>>> import numpy as np
>>> np.set_printoptions(precision=1, suppress=True, linewidth=160, legacy="1.25")
>>> data = np.array([[3, 0, 0, 2, 3, 2, 2, 0, 0, 1, 0],
...     [2, 3, 3, 2, 0, 2, 1, 0, 0, 3, 1],
...     [3, 0, 2, 2, 1, 1, 3, 1, 1, 0, 0],
...     [0, 3, 2, 2, 1, 2, 3, 0, 0, 2, 3],
...     [1, 2, 3, 1, 2, 2, 1, 3, 1, 3, 0],
...     [1, 3, 2, 2, 2, 0, 1, 0, 1, 0, 2],
...     [0, 3, 2, 2, 2, 1, 0, 1, 0, 1, 3],
...     [2, 1, 1, 1, 2, 2, 2, 3, 1, 2, 2],
...     [1, 1, 3, 0, 0, 0, 1, 1, 0, 3, 0],
...     [1, 1, 3, 1, 2, 1, 1, 0, 3, 1, 2],
...     [2, 3, 2, 3, 0, 0, 1, 0, 3, 3, 3],
...     [0, 1, 3, 3, 3, 1, 3, 0, 2, 3, 1]])
>>> data
array([[3, 0, 0, 2, 3, 2, 2, 0, 0, 1, 0],
       [2, 3, 3, 2, 0, 2, 1, 0, 0, 3, 1],
       [3, 0, 2, 2, 1, 1, 3, 1, 1, 0, 0],
       [0, 3, 2, 2, 1, 2, 3, 0, 0, 2, 3],
       [1, 2, 3, 1, 2, 2, 1, 3, 1, 3, 0],
       [1, 3, 2, 2, 2, 0, 1, 0, 1, 0, 2],
       [0, 3, 2, 2, 2, 1, 0, 1, 0, 1, 3],
       [2, 1, 1, 1, 2, 2, 2, 3, 1, 2, 2],
       [1, 1, 3, 0, 0, 0, 1, 1, 0, 3, 0],
       [1, 1, 3, 1, 2, 1, 1, 0, 3, 1, 2],
       [2, 3, 2, 3, 0, 0, 1, 0, 3, 3, 3],
       [0, 1, 3, 3, 3, 1, 3, 0, 2, 3, 1]])
>>> O, V = np.linalg.qr(data[:, :3])[0], np.linalg.qr(data[:, 3:])[0]
>>> sv = np.linalg.svd(O.T @ V, compute_uv=False)
>>> round(float(np.linalg.norm(O @ O.T - V @ V.T, 2)), 1)
1.0
>>> sv
array([1. , 0.9, 0.6])
